>>> import numpy as np
>>> from numpy import linalg as LA
>>> np.set_printoptions(precision=1, suppress=True, linewidth=120, legacy="1.25")
>>> feats = np.load("a.npy")
>>> feats
array([[-1,  0,  0,  0,  0],
       [-5, -3,  0,  0,  0],
       [ 8, -8,  3,  0,  0],
       [ 9,  4,  5,  9,  0],
       [ 3, -1, -4,  3,  7]])
>>> # triangular
>>> Uu, sig, Vh = LA.svd(feats)
>>> sig
array([16.1, 10.4,  8.7,  4.1,  0.1])
>>> B = Uu[:, :4] @ np.diag(sig[:4]) @ Vh[:4]
>>> B.round(1) + 0
array([[-1. ,  0. , -0.1,  0. , -0.1],
       [-5. , -3. ,  0. ,  0. ,  0. ],
       [ 8. , -8. ,  3. ,  0. ,  0. ],
       [ 9. ,  4. ,  5. ,  9. ,  0. ],
       [ 3. , -1. , -4. ,  3. ,  7. ]])
>>> LA.matrix_rank(feats, rtol=0.05)
4
>>> rng = np.random.default_rng(1923)
>>> B = feats + rng.integers(-2, 3, (5, 4)) @ rng.integers(-2, 3, (4, 5))
>>> B
array([[ 2,  4, -3,  0,  0],
       [-6, -5,  1, -2, -3],
       [10, -4, 11, -6,  1],
       [11,  6,  3,  7, -3],
       [ 3, -3, -4, -3, -2]])
>>> B - feats
array([[ 3,  4, -3,  0,  0],
       [-1, -2,  1, -2, -3],
       [ 2,  4,  8, -6,  1],
       [ 2,  2, -2, -2, -3],
       [ 0, -2,  0, -6, -9]])
>>> f = np.array([-2, 1, -2])
>>> np.convolve(B[2], f)
array([-20,  18, -46,  31, -30,  13,  -2])
>>> np.correlate(B[2], B[3], "full")
array([-30,  82, -31, 143,  74,  11,  88, -60,  11])
>>> np.polyval(f, B[2])
array([-192,  -38, -233,  -80,   -3])
>>> mat = 0.2 ** np.abs(np.subtract.outer(np.arange(8), np.arange(8)))
>>> mat.round(1) + 0
array([[1. , 0.2, 0. , 0. , 0. , 0. , 0. , 0. ],
       [0.2, 1. , 0.2, 0. , 0. , 0. , 0. , 0. ],
       [0. , 0.2, 1. , 0.2, 0. , 0. , 0. , 0. ],
       [0. , 0. , 0.2, 1. , 0.2, 0. , 0. , 0. ],
       [0. , 0. , 0. , 0.2, 1. , 0.2, 0. , 0. ],
       [0. , 0. , 0. , 0. , 0.2, 1. , 0.2, 0. ],
       [0. , 0. , 0. , 0. , 0. , 0.2, 1. , 0.2],
       [0. , 0. , 0. , 0. , 0. , 0. , 0.2, 1. ]])
>>> # equal to its transpose
>>> B = np.array([[-5, -1, -6],
...     [9, -3, -6],
...     [5, 8, 4],
...     [9, 3, 5],
...     [-6, -1, -7],
...     [-5, -1, -8],
...     [8, -3, -7],
...     [3, -3, -7]])
>>> np.vstack([mat, B.T]).shape
(11, 8)
>>> LA.matrix_rank(mat @ B)
3
>>> vec = np.ones(8)
>>> for _ in range(3):
...     vec = mat @ vec
...     vec /= LA.norm(vec)
...     print(round(vec @ mat @ vec, 1))
... 
1.4
1.4
1.4
>>> round(LA.eigvalsh(mat)[-1], 1)
1.5
>>> f, r1 = mat[2], mat[4]
>>> round(float(f @ f), 1)
1.1
>>> p = (f @ r1) / (f @ f) * f
>>> p.round(1) + 0
array([0. , 0. , 0.1, 0. , 0. , 0. , 0. , 0. ])
>>> Q, r_ = LA.qr(mat)
>>> np.round(Q @ r_, 1) + 0
array([[1. , 0.2, 0. , 0. , 0. , 0. , 0. , 0. ],
       [0.2, 1. , 0.2, 0. , 0. , 0. , 0. , 0. ],
       [0. , 0.2, 1. , 0.2, 0. , 0. , 0. , 0. ],
       [0. , 0. , 0.2, 1. , 0.2, 0. , 0. , 0. ],
       [0. , 0. , 0. , 0.2, 1. , 0.2, 0. , 0. ],
       [0. , 0. , 0. , 0. , 0.2, 1. , 0.2, 0. ],
       [0. , 0. , 0. , 0. , 0. , 0.2, 1. , 0.2],
       [0. , 0. , 0. , 0. , 0. , 0. , 0.2, 1. ]])
>>> np.abs(np.diag(r_))
array([1. , 1. , 1. , 1. , 1. , 1. , 1. , 0.9])
>>> np.trace(Q @ Q.T)
8.0
>>> Q.round(1) + 0
array([[-1. ,  0.2,  0. ,  0. ,  0. ,  0. ,  0. ,  0. ],
       [-0.2, -1. ,  0.2,  0. ,  0. ,  0. ,  0. ,  0. ],
       [ 0. , -0.2, -1. ,  0.2,  0. ,  0. ,  0. ,  0. ],
       [ 0. ,  0. , -0.2, -1. ,  0.2,  0. ,  0. ,  0. ],
       [ 0. ,  0. ,  0. , -0.2, -1. ,  0.2,  0. ,  0. ],
       [ 0. ,  0. ,  0. ,  0. , -0.2, -1. ,  0.2,  0. ],
       [ 0. ,  0. ,  0. ,  0. ,  0. , -0.2, -1. , -0.2],
       [ 0. ,  0. ,  0. ,  0. ,  0. ,  0. , -0.2,  1. ]])
>>> round(float(abs(r_[0, 0])), 1), np.round(LA.norm(mat[:, 0]), 1)
(1.0, 1.0)
>>> vals, evecs = LA.eigh(mat)
>>> np.round(evecs.T @ evecs, 1) + 0
array([[1., 0., 0., 0., 0., 0., 0., 0.],
       [0., 1., 0., 0., 0., 0., 0., 0.],
       [0., 0., 1., 0., 0., 0., 0., 0.],
       [0., 0., 0., 1., 0., 0., 0., 0.],
       [0., 0., 0., 0., 1., 0., 0., 0.],
       [0., 0., 0., 0., 0., 1., 0., 0.],
       [0., 0., 0., 0., 0., 0., 1., 0.],
       [0., 0., 0., 0., 0., 0., 0., 1.]])
>>> LA.eigvalsh(mat + 5 * np.eye(8))
array([5.7, 5.7, 5.8, 5.9, 6. , 6.2, 6.3, 6.5])
>>> M = np.array([[0.3, 2.5, 2.8, -1.1, 0.5, 0.7, -0.1],
...     [-0.8, 0.4, 0.6, 1.9, -0.7, -0.1, 1.5],
...     [1.3, 1.0, 1.1, 0.7, 1.7, -1.3, 0.5],
...     [1.4, -1.2, 1.8, 0.0, 1.6, 1.4, 0.4]])
>>> M[:, 1] *= 3
>>> M
array([[ 0.3,  7.5,  2.8, -1.1,  0.5,  0.7, -0.1],
       [-0.8,  1.2,  0.6,  1.9, -0.7, -0.1,  1.5],
       [ 1.3,  3. ,  1.1,  0.7,  1.7, -1.3,  0.5],
       [ 1.4, -3.6,  1.8,  0. ,  1.6,  1.4,  0.4]])
>>> f = np.array([-1, 0])
>>> np.polyval(f, M[2])
array([-1.3, -3. , -1.1, -0.7, -1.7,  1.3, -0.5])
>>> np.convolve(M[2], f)
array([-1.3, -3. , -1.1, -0.7, -1.7,  1.3, -0.5,  0. ])
>>> f, r1 = M[3], M[1]
>>> round(float(f @ f), 1)
22.8
>>> p = (f @ r1) / (f @ f) * f
>>> r1 - p
array([-0.5,  0.4,  1. ,  1.9, -0.3,  0.2,  1.6])
>>> LA.matrix_rank(np.outer(f, r1))
1
>>> np.round(np.outer(f, r1), 1) + 0
array([[-1.1,  1.7,  0.8,  2.7, -1. , -0.1,  2.1],
       [ 2.9, -4.3, -2.2, -6.8,  2.5,  0.4, -5.4],
       [-1.4,  2.2,  1.1,  3.4, -1.3, -0.2,  2.7],
       [ 0. ,  0. ,  0. ,  0. ,  0. ,  0. ,  0. ],
       [-1.3,  1.9,  1. ,  3. , -1.1, -0.2,  2.4],
       [-1.1,  1.7,  0.8,  2.7, -1. , -0.1,  2.1],
       [-0.3,  0.5,  0.2,  0.8, -0.3,  0. ,  0.6]])
>>> np.round(LA.norm(f + r1) ** 2 + LA.norm(f - r1) ** 2, 1)
63.3
>>> p
array([-0.3,  0.8, -0.4, -0. , -0.4, -0.3, -0.1])
>>> round(float((r1 - p) @ f), 1)
0.0
>>> def softmax(z):
...     e = np.exp(z - z.max(axis=-1, keepdims=True))
...     return e / e.sum(axis=-1, keepdims=True)
... 
>>> np.round(softmax(10 * M[2]), 1) + 0
array([0., 1., 0., 0., 0., 0., 0.])
>>> np.round(softmax(M[2] + -1), 1) + 0
array([0.1, 0.6, 0.1, 0.1, 0.2, 0. , 0. ])
>>> softmax(M).sum(axis=1)
array([1., 1., 1., 1.])
>>> att = M @ M.T / np.sqrt(7)
>>> softmax(att).round(6).argmax(axis=1)
array([0, 1, 0, 3])
>>> np.round(softmax(att), 1) + 0
array([[1. , 0. , 0. , 0. ],
       [0.4, 0.5, 0.1, 0. ],
       [1. , 0. , 0. , 0. ],
       [0. , 0. , 0. , 1. ]])
>>> vec = np.array([-6, -5, -5, -8, 5, -3, 9])
>>> h = np.maximum(M @ vec, 0)
>>> np.maximum(M @ (3 * vec), 0)
array([ 0.,  0.,  0., 24.])
>>> h
array([0., 0., 0., 8.])
>>> np.maximum(M @ vec, 0) - np.maximum(-M @ vec, 0)
array([-45. ,  -9.1, -17. ,   8. ])
>>> X = np.eye(3, dtype=int)[rng.permutation(3)]
>>> X
array([[1, 0, 0],
       [0, 1, 0],
       [0, 0, 1]])
>>> round(LA.norm(X, 2), 1)
1.0
>>> X[0] @ X[1]
0
>>> Uu, sig, Vh = LA.svd(M, full_matrices=False)
>>> np.round(Vh @ Vh.T, 1) + 0
array([[1., 0., 0., 0.],
       [0., 1., 0., 0.],
       [0., 0., 1., 0.],
       [0., 0., 0., 1.]])
>>> (sig > 1e-8).sum()
4
>>> np.cumsum(sig ** 2) / np.sum(sig ** 2)
array([0.7, 0.9, 1. , 1. ])
>>> W0 = np.array([[-1.0, -0.4, 3.0, 0.2, 0.4],
...     [0.8, -0.7, 2.3, 0.0, 1.0],
...     [0.9, -0.5, 0.9, 0.9, -0.2],
...     [-1.5, 1.3, -0.1, -0.6, 1.3],
...     [1.1, 0.1, -0.5, 0.7, 0.8],
...     [1.0, 0.4, -0.3, 0.4, 0.3]])
>>> W0
array([[-1. , -0.4,  3. ,  0.2,  0.4],
       [ 0.8, -0.7,  2.3,  0. ,  1. ],
       [ 0.9, -0.5,  0.9,  0.9, -0.2],
       [-1.5,  1.3, -0.1, -0.6,  1.3],
       [ 1.1,  0.1, -0.5,  0.7,  0.8],
       [ 1. ,  0.4, -0.3,  0.4,  0.3]])
>>> B = W0 / np.sqrt((W0 ** 2).mean(axis=1, keepdims=True))
>>> B[4]
array([ 1.5,  0.1, -0.7,  1. ,  1.1])
>>> LA.norm(B, axis=1)
array([2.2, 2.2, 2.2, 2.2, 2.2, 2.2])
>>> np.round(W0 - W0.mean(axis=1, keepdims=True), 1) + 0
array([[-1.4, -0.8,  2.6, -0.2,  0. ],
       [ 0.1, -1.4,  1.6, -0.7,  0.3],
       [ 0.5, -0.9,  0.5,  0.5, -0.6],
       [-1.6,  1.2, -0.2, -0.7,  1.2],
       [ 0.7, -0.3, -0.9,  0.3,  0.4],
       [ 0.6,  0. , -0.7,  0. , -0.1]])
>>> B = np.c_[W0[:, :2] @ np.array([[2, -1], [-3, 3]]), np.array([2, -2, 1, 2, 2, -3])]
>>> B
array([[-0.8, -0.2,  2. ],
       [ 3.7, -2.9, -2. ],
       [ 3.3, -2.4,  1. ],
       [-6.9,  5.4,  2. ],
       [ 1.9, -0.8,  2. ],
       [ 0.8,  0.2, -3. ]])
>>> LA.matrix_rank(np.c_[W0, B])
6
>>> LA.matrix_rank(B)
3
>>> np.round(LA.lstsq(W0, B[:, 0])[0], 1) + 0
array([ 2., -3.,  0.,  0.,  0.])
>>> np.round(LA.norm(B - W0 @ LA.lstsq(W0, B)[0], axis=0), 1) + 0
array([0. , 0. , 0.6])
>>> vec = np.array([-1, -2, 1, 3, 1])
>>> target = W0 @ vec
>>> target
array([ 5.8,  3.9,  3.5, -1.7,  1.1, -0.6])
>>> np.round(LA.pinv(W0) @ W0, 1) + 0
array([[1., 0., 0., 0., 0.],
       [0., 1., 0., 0., 0.],
       [0., 0., 1., 0., 0.],
       [0., 0., 0., 1., 0.],
       [0., 0., 0., 0., 1.]])
>>> LA.lstsq(W0, target)[0]
array([-1., -2.,  1.,  3.,  1.])
>>> LA.solve(W0.T @ W0, W0.T @ target)
array([-1., -2.,  1.,  3.,  1.])
>>> target = target + 0.3 * rng.normal(size=6)
>>> target
array([ 5.3,  4.4,  3.6, -1.2,  1.4, -0.9])
>>> c, *_ = LA.lstsq(W0, target)
>>> c.round()
array([-1., -3.,  1.,  3.,  2.])
>>> np.round(W0.T @ (target - W0 @ c), 1) + 0
array([0., 0., 0., 0., 0.])
>>> [round(float(LA.norm(LA.solve(W0.T @ W0 + lam * np.eye(5), W0.T @ target))), 2) for lam in (0, 1, 10, 100)]
[4.59, 2.0, 1.2, 0.27]
>>> proj = W0 @ LA.solve(W0.T @ W0, W0.T)
>>> np.diag(proj)
array([0.8, 1. , 0.5, 0.9, 0.9, 0.9])
>>> round(np.trace(proj), 1)
5.0
>>> np.round(LA.eigvalsh(proj), 1) + 0
array([0., 1., 1., 1., 1., 1.])
>>> np.allclose(proj @ proj, proj)
True
>>> F = np.loadtxt("dump.csv", delimiter=",")
>>> F
array([[ 4.,  0.,  0.,  0.],
       [ 0., -2., -2., -3.],
       [ 0.,  2.,  0.,  0.],
       [ 0., -3.,  1.,  0.]])
>>> # 2 blocks once reordered
>>> round(LA.det(F), 1)
-24.0
>>> LA.matrix_power(F, 3)
array([[ 64.,   0.,   0.,   0.],
       [  0., -34., -12., -27.],
       [  0.,  18.,   2.,  12.],
       [  0., -31.,  -7., -24.]])
>>> np.trace(F)
2.0
>>> np.sort(np.abs(LA.eigvals(F)))
array([1.3, 1.3, 3.8, 4. ])
>>> F @ F
array([[16.,  0.,  0.,  0.],
       [ 0.,  9.,  1.,  6.],
       [ 0., -4., -4., -6.],
       [ 0.,  8.,  6.,  9.]])
>>> assert F == F.T
Traceback (most recent call last):
  File "<python-input-113>", line 1, in <module>
    assert F == F.T
           ^^^^^^^^
ValueError: The truth value of an array with more than one element is ambiguous. Use a.any() or a.all()
>>> (F + F.T) / 2
array([[ 4. ,  0. ,  0. ,  0. ],
       [ 0. , -2. ,  0. , -3. ],
       [ 0. ,  0. ,  0. ,  0.5],
       [ 0. , -3. ,  0.5,  0. ]])
>>> vec = np.array([1, 2, 2, 0])
>>> target = F @ vec
>>> c, lr = np.zeros(4), 1 / LA.norm(F, 2) ** 2
>>> for i in range(12):
...     c -= lr * F.T @ (F @ c - target)
...     if i % 2 == 0: print(i, round(LA.norm(F @ c - target), 1))
... 
0 1.3
2 0.8
4 0.8
6 0.7
8 0.7
10 0.7
>>> np.round(LA.cond(F), 1)
11.0
>>> B = np.array([[1, 0, 0], [0, 2, 1]])
>>> basis = np.kron(B, F)
>>> basis
array([[ 4.,  0.,  0.,  0.,  0.,  0.,  0.,  0.,  0.,  0.,  0.,  0.],
       [ 0., -2., -2., -3.,  0., -0., -0., -0.,  0., -0., -0., -0.],
       [ 0.,  2.,  0.,  0.,  0.,  0.,  0.,  0.,  0.,  0.,  0.,  0.],
       [ 0., -3.,  1.,  0.,  0., -0.,  0.,  0.,  0., -0.,  0.,  0.],
       [ 0.,  0.,  0.,  0.,  8.,  0.,  0.,  0.,  4.,  0.,  0.,  0.],
       [ 0., -0., -0., -0.,  0., -4., -4., -6.,  0., -2., -2., -3.],
       [ 0.,  0.,  0.,  0.,  0.,  4.,  0.,  0.,  0.,  2.,  0.,  0.],
       [ 0., -0.,  0.,  0.,  0., -6.,  2.,  0.,  0., -3.,  1.,  0.]])
>>> J = np.loadtxt("arr.csv", delimiter=",")
>>> J
array([[ 29.2,  30.2,  -1.6],
       [  1.5,  -9.6, -33.6],
       [ -0.1, -10.2, -34.5],
       [  0. ,  -9.5, -34.2],
       [ 29.1,  32.4,  -5.5],
       [ -0.7, -10.1, -34.1],
       [ 29.3,  35.4,  -2.4],
       [  0.4, -11.5, -32.8],
       [ -0.5,  -9.3, -35.7],
       [ -0.9,  -8.8, -33.5],
       [ 30. ,  31.9,  -0.3],
       [ -1.6, -10.2, -34.1],
       [ 31.1,  31.1,  -2.5],
       [  0. , -10.2, -32.7],
       [ 29.9,  32.4,  -2.7],
       [ 30.5,  31.9,  -2.8],
       [ 29.9,  32. ,  -3. ],
       [ -0.5, -10.1, -34.1],
       [  0.1,  -9.8, -34.2],
       [  1.1,  -9.1, -35.2],
       [ -1. , -10.2, -32.9],
       [ 30.9,  32.7,  -3.2],
       [ 29.1,  31.1,  -1.9],
       [ -0.4,  -9.9, -33.2]])
>>> w1 = np.array([[3, 3, 4, 2, 5, 5], [4, 5, 1, 2, 1, 4], [1, 0, 0, 3, 0, 5]])
>>> c = np.array([-8, 8, -1, 0, -8, -9])
>>> H = np.maximum(J @ w1 + c, 0)
>>> LA.matrix_rank(H)
4
>>> (H > 0).astype(int)
array([[1, 1, 1, 1, 1, 1],
       [0, 0, 0, 0, 0, 0],
       [0, 0, 0, 0, 0, 0],
       [0, 0, 0, 0, 0, 0],
       [1, 1, 1, 1, 1, 1],
       [0, 0, 0, 0, 0, 0],
       [1, 1, 1, 1, 1, 1],
       [0, 0, 0, 0, 0, 0],
       [0, 0, 0, 0, 0, 0],
       [0, 0, 0, 0, 0, 0],
       [1, 1, 1, 1, 1, 1],
       [0, 0, 0, 0, 0, 0],
       [1, 1, 1, 1, 1, 1],
       [0, 0, 0, 0, 0, 0],
       [1, 1, 1, 1, 1, 1],
       [1, 1, 1, 1, 1, 1],
       [1, 1, 1, 1, 1, 1],
       [0, 0, 0, 0, 0, 0],
       [0, 0, 0, 0, 0, 0],
       [0, 0, 0, 0, 0, 0],
       [0, 0, 0, 0, 0, 0],
       [1, 1, 1, 1, 1, 1],
       [1, 1, 1, 1, 1, 1],
       [0, 0, 0, 0, 0, 0]])
>>> basis = np.array([[-2, -1, -2],
...     [-1, 1, -2],
...     [1, -1, 1],
...     [1, 1, -2],
...     [0, -1, 2],
...     [1, -2, -1]])
>>> (H @ basis).round(6).argmax(axis=1)
array([0, 0, 0, 0, 0, 0, 0, 0, 0, 0, 0, 0, 0, 0, 0, 0, 0, 0, 0, 0, 0, 0, 0, 0])
